% ipython --no-banner

In [1]: import numpy as np

In [2]: from numpy import linalg as LA

In [3]: np.set_printoptions(precision=1, suppress=True, linewidth=100)

In [4]: rng = np.random.default_rng(4904)

In [5]: lab = rng.integers(0, 3, 3)

In [6]: M = (lab[:, None] == lab) * -2 + np.eye(3)

In [7]: M
Out[7]: 
array([[-1., -2., -2.],
       [-2., -1., -2.],
       [-2., -2., -1.]])

In [8]: # equal to its transpose

In [9]: lab = rng.permutation(3)

In [10]: lab
Out[10]: array([2, 0, 1])

In [11]: other = M[lab][:, lab]

In [12]: round(LA.det(other), 1), round(LA.det(M[lab]), 1)
Out[12]: (np.float64(-5.0), np.float64(-5.0))

In [13]: np.allclose(other, M)
Out[13]: True

In [14]: other
Out[14]: 
array([[-1., -2., -2.],
       [-2., -1., -2.],
       [-2., -2., -1.]])

In [15]: np.trace(other)
Out[15]: np.float64(-3.0)

In [16]: np.sort(np.abs(LA.eigvals(other)))
Out[16]: array([1., 1., 5.])

In [17]: np.diag(other)
Out[17]: array([-1., -1., -1.])

In [18]: vals, vecs = LA.eigh(M)

In [19]: np.round(vecs.T @ M @ vecs, 1) + 0
Out[19]: 
array([[-5.,  0.,  0.],
       [ 0.,  1.,  0.],
       [ 0.,  0.,  1.]])

In [20]: np.unique(vals.round(6) + 0, return_counts=True)[1]
Out[20]: array([1, 2])

In [21]: np.round(vecs.T @ vecs, 1) + 0
Out[21]: 
array([[1., 0., 0.],
       [0., 1., 0.],
       [0., 0., 1.]])

In [22]: (vals > 1e-8).sum(), (vals < -1e-8).sum()
Out[22]: (np.int64(2), np.int64(1))

In [23]: LA.eigvalsh(M + 3 * np.eye(3))
Out[23]: array([-2.,  4.,  4.])

In [24]: vals, vecs = LA.eig(M)

In [25]: np.sort(LA.eigvals(LA.inv(M)))
Out[25]: array([-0.2,  1. ,  1. ])

In [26]: np.round(M @ vecs[:, 0] - vals[0] * vecs[:, 0], 1) + 0
Out[26]: array([0., 0., 0.])

In [27]: def softmax(z):
    ...:     e = np.exp(z - z.max(axis=-1, keepdims=True))
    ...:     return e / e.sum(axis=-1, keepdims=True)
    ...: 

In [28]: softmax(M[0] + -2)
Out[28]: array([0.6, 0.2, 0.2])

In [29]: softmax(M[0])
Out[29]: array([0.6, 0.2, 0.2])

In [30]: scores = M @ M.T / np.sqrt(3)

In [31]: softmax(scores + np.triu(np.full(scores.shape, -np.inf), 1))
Out[31]: 
array([[1. , 0. , 0. ],
       [0.4, 0.6, 0. ],
       [0.3, 0.3, 0.5]])

In [32]: softmax(scores)[0] @ M
Out[32]: array([-1.5, -1.7, -1.7])

In [33]: softmax(scores)
Out[33]: 
array([[0.5, 0.3, 0.3],
       [0.3, 0.5, 0.3],
       [0.3, 0.3, 0.5]])
